% ipython --no-banner

In [1]: import numpy as np

In [2]: np.set_printoptions(precision=2, suppress=True, linewidth=120)

In [3]: m1 = np.loadtxt("run11.csv", delimiter=",")

In [4]: m1
Out[4]: 
array([[0.11, 0.  , 0.07, 0.04, 0.04, 0.11, 0.04, 0.11, 0.11, 0.11, 0.11, 0.04, 0.  , 0.07, 0.07],
       [0.  , 0.1 , 0.1 , 0.1 , 0.03, 0.  , 0.1 , 0.1 , 0.1 , 0.  , 0.1 , 0.03, 0.07, 0.07, 0.07],
       [0.04, 0.11, 0.15, 0.11, 0.  , 0.07, 0.04, 0.07, 0.  , 0.11, 0.11, 0.  , 0.07, 0.04, 0.07],
       [0.  , 0.12, 0.04, 0.04, 0.08, 0.08, 0.12, 0.12, 0.04, 0.08, 0.08, 0.04, 0.12, 0.  , 0.  ],
       [0.  , 0.04, 0.12, 0.12, 0.08, 0.04, 0.04, 0.12, 0.  , 0.04, 0.12, 0.04, 0.12, 0.04, 0.08],
       [0.08, 0.  , 0.08, 0.  , 0.12, 0.08, 0.04, 0.04, 0.  , 0.08, 0.04, 0.08, 0.12, 0.08, 0.12],
       [0.1 , 0.05, 0.05, 0.05, 0.14, 0.  , 0.19, 0.  , 0.05, 0.05, 0.05, 0.05, 0.05, 0.1 , 0.1 ],
       [0.13, 0.09, 0.  , 0.13, 0.04, 0.04, 0.13, 0.13, 0.  , 0.04, 0.04, 0.04, 0.09, 0.04, 0.04],
       [0.07, 0.07, 0.07, 0.  , 0.07, 0.04, 0.07, 0.07, 0.07, 0.11, 0.07, 0.07, 0.07, 0.11, 0.04],
       [0.07, 0.07, 0.  , 0.11, 0.11, 0.  , 0.07, 0.11, 0.04, 0.04, 0.07, 0.11, 0.11, 0.  , 0.07],
       [0.  , 0.05, 0.05, 0.  , 0.14, 0.09, 0.  , 0.09, 0.  , 0.  , 0.14, 0.14, 0.14, 0.14, 0.05],
       [0.1 , 0.03, 0.07, 0.1 , 0.07, 0.  , 0.07, 0.07, 0.  , 0.1 , 0.1 , 0.1 , 0.1 , 0.03, 0.07],
       [0.07, 0.11, 0.04, 0.04, 0.04, 0.11, 0.11, 0.04, 0.04, 0.07, 0.04, 0.04, 0.14, 0.11, 0.04],
       [0.03, 0.03, 0.03, 0.03, 0.06, 0.09, 0.09, 0.06, 0.03, 0.09, 0.09, 0.03, 0.09, 0.12, 0.09],
       [0.12, 0.04, 0.08, 0.  , 0.04, 0.08, 0.12, 0.12, 0.04, 0.08, 0.12, 0.04, 0.04, 0.  , 0.12]])

In [5]: # row-stochastic, so 1 is an eigenvalue

In [6]: rng = np.random.default_rng(62327)

In [7]: M2 = m1 + rng.integers(-2, 3, (15, 14)) @ rng.integers(-2, 3, (14, 15))

In [8]: M2
Out[8]: 
array([[ 15.11,  22.  ,  -6.93,  14.04,  -7.96,  -4.89,  15.04,   4.11, -11.89,  -1.89, -13.89,   0.04,  28.  ,
        -14.93,  14.07],
       [  1.  ,   5.1 ,   5.1 ,   3.1 ,   1.03,  -6.  ,   5.1 ,  -0.9 ,   9.1 ,  -1.  ,  -0.9 ,  -0.97,  -1.93,
         11.07,  -1.93],
       [ -5.96,   9.11,   4.15,   8.11, -13.  ,   1.07,   6.04,  11.07,   1.  ,   7.11,  -4.89,   9.  ,  -0.93,
          0.04,  13.07],
       [ -2.  ,   1.12,  -1.96,  -3.96,   1.08,  -8.92,  -1.88,  -7.88,  -0.96,  -5.92,  13.08,   1.04,  18.12,
        -17.  ,  11.  ],
       [ -4.  ,   9.04,   3.12,   9.12,  -9.92,   5.04,  10.04,  18.12,  -3.  ,   5.04,  -5.88,  10.04,   1.12,
         -8.96,   8.08],
       [-10.92, -14.  ,  -7.92,  -9.  ,  11.12,  -5.92,   8.04,  -6.96,  10.  ,   0.08,   3.04,   5.08,  -8.88,
         -4.92,  -6.88],
       [ -4.9 ,   2.05,  -2.95,   3.05,  -2.86,   6.  ,  -1.81,   5.  ,   0.05,  -4.95,   0.05,  -0.95,  -9.95,
          4.1 ,  -4.9 ],
       [ -0.87, -16.91,  -5.  ,  -7.87,  12.04,  -8.96,   3.13,  -3.87,  15.  ,  -3.96,   2.04,  -4.96, -14.91,
          9.04, -12.96],
       [ -4.93,  -4.93,  15.07,  -7.  ,  12.07,   0.04,  -5.93,  -2.93,  -4.93,   3.11,   5.07,  -0.93,   2.07,
          6.11,   3.04],
       [ -1.93,   5.07,  -2.  ,   1.11,  -0.89,  -3.  ,   5.07,  -0.89,  12.04,  -7.96,  11.07,   2.11,   6.11,
          3.  ,  -1.93],
       [-10.  ,   3.05,   0.05,  -3.  ,   5.14,   0.09, -18.  ,  -6.91,  11.  ,  -4.  ,  14.14,  10.14, -10.86,
          8.14,  -9.95],
       [-15.9 ,  -2.97,   5.07,  -3.9 ,  -2.93, -11.  ,   2.07, -14.93,   6.  ,  14.1 ,  -5.9 ,   2.1 ,   9.1 ,
         15.03,   9.07],
       [ -1.93,   7.11,   0.04,  -0.96,  -3.96,  -3.89,   4.11,  -0.96,   9.04,   2.07,  -0.96,  -5.96,   3.14,
         10.11,   0.04],
       [ -8.97,   4.03,   3.03,  -0.97,   7.06, -10.91,   4.09,  -5.94,  15.03,  -1.91,  13.09,   8.03,  11.09,
         -7.88,  -3.91],
       [-10.88,   7.04,   8.08,   4.  ,   2.04,   1.08,  -8.88,  -2.88,  11.04,   4.08,  14.12,  14.04,  -1.96,
         -8.  ,  -6.88]])

In [9]: np.abs(M2 - m1).sum(axis=1)
Out[9]: array([175.,  54.,  94.,  96., 110., 113.,  54., 122.,  78.,  64., 114., 120.,  54., 106., 105.])

In [10]: np.linalg.matrix_rank(M2 - m1, tol=1e-8)
Out[10]: np.int64(14)

In [11]: np.allclose(M2, M2.T)
Out[11]: False

In [12]: np.round(np.abs(np.linalg.eigvals(M2)).max(), 2)
Out[12]: np.float64(38.04)

In [13]: np.sort(np.abs(np.linalg.eigvals(M2)))
Out[13]: array([ 0.5 ,  0.5 ,  4.75,  7.62,  7.62, 12.14, 12.14, 15.26, 16.36, 16.36, 26.62, 26.91, 26.91, 26.92, 38.04])

In [14]: mat = np.load("sample6.npy")

In [15]: mat
Out[15]: 
array([[ 0.96, -0.04, -0.12, -0.09, -0.04, -0.12, -0.01, -0.12, -0.06, -0.14],
       [-0.04,  0.96, -0.12, -0.09, -0.04, -0.12, -0.01, -0.12, -0.06, -0.14],
       [-0.12, -0.12,  0.65, -0.27, -0.12, -0.35, -0.04, -0.35, -0.19, -0.42],
       [-0.09, -0.09, -0.27,  0.79, -0.09, -0.27, -0.03, -0.27, -0.15, -0.33],
       [-0.04, -0.04, -0.12, -0.09,  0.96, -0.12, -0.01, -0.12, -0.06, -0.14],
       [-0.12, -0.12, -0.35, -0.27, -0.12,  0.65, -0.04, -0.35, -0.19, -0.42],
       [-0.01, -0.01, -0.04, -0.03, -0.01, -0.04,  1.  , -0.04, -0.02, -0.05],
       [-0.12, -0.12, -0.35, -0.27, -0.12, -0.35, -0.04,  0.65, -0.19, -0.42],
       [-0.06, -0.06, -0.19, -0.15, -0.06, -0.19, -0.02, -0.19,  0.89, -0.24],
       [-0.14, -0.14, -0.42, -0.33, -0.14, -0.42, -0.05, -0.42, -0.24,  0.48]])

In [16]: [round(float(np.linalg.det(mat[:i, :i])), 2) + 0 for i in range(1, 11)]
Out[16]: [0.96, 0.92, 0.58, 0.36, 0.33, -0.02, -0.03, -0.37, -0.48, -1.0]

In [17]: round(float(np.linalg.eigvalsh(mat).min()), 2)
Out[17]: -1.0

In [18]: np.all(np.linalg.eigvalsh(mat) > 0)
Out[18]: np.False_

In [19]: mat.reshape(2, -1)
Out[19]: 
array([[ 0.96, -0.04, -0.12, -0.09, -0.04, -0.12, -0.01, -0.12, -0.06, -0.14, -0.04,  0.96, -0.12, -0.09, -0.04,
        -0.12, -0.01, -0.12, -0.06, -0.14, -0.12, -0.12,  0.65, -0.27, -0.12, -0.35, -0.04, -0.35, -0.19, -0.42,
        -0.09, -0.09, -0.27,  0.79, -0.09, -0.27, -0.03, -0.27, -0.15, -0.33, -0.04, -0.04, -0.12, -0.09,  0.96,
        -0.12, -0.01, -0.12, -0.06, -0.14],
       [-0.12, -0.12, -0.35, -0.27, -0.12,  0.65, -0.04, -0.35, -0.19, -0.42, -0.01, -0.01, -0.04, -0.03, -0.01,
        -0.04,  1.  , -0.04, -0.02, -0.05, -0.12, -0.12, -0.35, -0.27, -0.12, -0.35, -0.04,  0.65, -0.19, -0.42,
        -0.06, -0.06, -0.19, -0.15, -0.06, -0.19, -0.02, -0.19,  0.89, -0.24, -0.14, -0.14, -0.42, -0.33, -0.14,
        -0.42, -0.05, -0.42, -0.24,  0.48]])

In [20]: mat.reshape(-1, 2)
Out[20]: 
array([[ 0.96, -0.04],
       [-0.12, -0.09],
       [-0.04, -0.12],
       [-0.01, -0.12],
       [-0.06, -0.14],
       [-0.04,  0.96],
       [-0.12, -0.09],
       [-0.04, -0.12],
       [-0.01, -0.12],
       [-0.06, -0.14],
       [-0.12, -0.12],
       [ 0.65, -0.27],
       [-0.12, -0.35],
       [-0.04, -0.35],
       [-0.19, -0.42],
       [-0.09, -0.09],
       [-0.27,  0.79],
       [-0.09, -0.27],
       [-0.03, -0.27],
       [-0.15, -0.33],
       [-0.04, -0.04],
       [-0.12, -0.09],
       [ 0.96, -0.12],
       [-0.01, -0.12],
       [-0.06, -0.14],
       [-0.12, -0.12],
       [-0.35, -0.27],
       [-0.12,  0.65],
       [-0.04, -0.35],
       [-0.19, -0.42],
       [-0.01, -0.01],
       [-0.04, -0.03],
       [-0.01, -0.04],
       [ 1.  , -0.04],
       [-0.02, -0.05],
       [-0.12, -0.12],
       [-0.35, -0.27],
       [-0.12, -0.35],
       [-0.04,  0.65],
       [-0.19, -0.42],
       [-0.06, -0.06],
       [-0.19, -0.15],
       [-0.06, -0.19],
       [-0.02, -0.19],
       [ 0.89, -0.24],
       [-0.14, -0.14],
       [-0.42, -0.33],
       [-0.14, -0.42],
       [-0.05, -0.42],
       [-0.24,  0.48]])

In [21]: mat.ravel(order="F")
Out[21]: 
array([ 0.96, -0.04, -0.12, -0.09, -0.04, -0.12, -0.01, -0.12, -0.06, -0.14, -0.04,  0.96, -0.12, -0.09, -0.04, -0.12,
       -0.01, -0.12, -0.06, -0.14, -0.12, -0.12,  0.65, -0.27, -0.12, -0.35, -0.04, -0.35, -0.19, -0.42, -0.09, -0.09,
       -0.27,  0.79, -0.09, -0.27, -0.03, -0.27, -0.15, -0.33, -0.04, -0.04, -0.12, -0.09,  0.96, -0.12, -0.01, -0.12,
       -0.06, -0.14, -0.12, -0.12, -0.35, -0.27, -0.12,  0.65, -0.04, -0.35, -0.19, -0.42, -0.01, -0.01, -0.04, -0.03,
       -0.01, -0.04,  1.  , -0.04, -0.02, -0.05, -0.12, -0.12, -0.35, -0.27, -0.12, -0.35, -0.04,  0.65, -0.19, -0.42,
       -0.06, -0.06, -0.19, -0.15, -0.06, -0.19, -0.02, -0.19,  0.89, -0.24, -0.14, -0.14, -0.42, -0.33, -0.14, -0.42,
       -0.05, -0.42, -0.24,  0.48])

In [22]: blk = mat.reshape(10, 2, -1)

In [23]: np.round(np.einsum("ihd,ihd->ih", blk, blk), 2) + 0
Out[23]: 
array([[0.95, 0.05],
       [0.95, 0.05],
       [0.54, 0.46],
       [0.72, 0.28],
       [0.95, 0.05],
       [0.23, 0.77],
       [0.  , 1.  ],
       [0.23, 0.77],
       [0.07, 0.93],
       [0.35, 0.65]])

In [24]: blk.shape
Out[24]: (10, 2, 5)

In [25]: blk[:, 0]
Out[25]: 
array([[ 0.96, -0.04, -0.12, -0.09, -0.04],
       [-0.04,  0.96, -0.12, -0.09, -0.04],
       [-0.12, -0.12,  0.65, -0.27, -0.12],
       [-0.09, -0.09, -0.27,  0.79, -0.09],
       [-0.04, -0.04, -0.12, -0.09,  0.96],
       [-0.12, -0.12, -0.35, -0.27, -0.12],
       [-0.01, -0.01, -0.04, -0.03, -0.01],
       [-0.12, -0.12, -0.35, -0.27, -0.12],
       [-0.06, -0.06, -0.19, -0.15, -0.06],
       [-0.14, -0.14, -0.42, -0.33, -0.14]])

In [26]: blk.transpose(1, 0, 2)
Out[26]: 
array([[[ 0.96, -0.04, -0.12, -0.09, -0.04],
        [-0.04,  0.96, -0.12, -0.09, -0.04],
        [-0.12, -0.12,  0.65, -0.27, -0.12],
        [-0.09, -0.09, -0.27,  0.79, -0.09],
        [-0.04, -0.04, -0.12, -0.09,  0.96],
        [-0.12, -0.12, -0.35, -0.27, -0.12],
        [-0.01, -0.01, -0.04, -0.03, -0.01],
        [-0.12, -0.12, -0.35, -0.27, -0.12],
        [-0.06, -0.06, -0.19, -0.15, -0.06],
        [-0.14, -0.14, -0.42, -0.33, -0.14]],

       [[-0.12, -0.01, -0.12, -0.06, -0.14],
        [-0.12, -0.01, -0.12, -0.06, -0.14],
        [-0.35, -0.04, -0.35, -0.19, -0.42],
        [-0.27, -0.03, -0.27, -0.15, -0.33],
        [-0.12, -0.01, -0.12, -0.06, -0.14],
        [ 0.65, -0.04, -0.35, -0.19, -0.42],
        [-0.04,  1.  , -0.04, -0.02, -0.05],
        [-0.35, -0.04,  0.65, -0.19, -0.42],
        [-0.19, -0.02, -0.19,  0.89, -0.24],
        [-0.42, -0.05, -0.42, -0.24,  0.48]]])
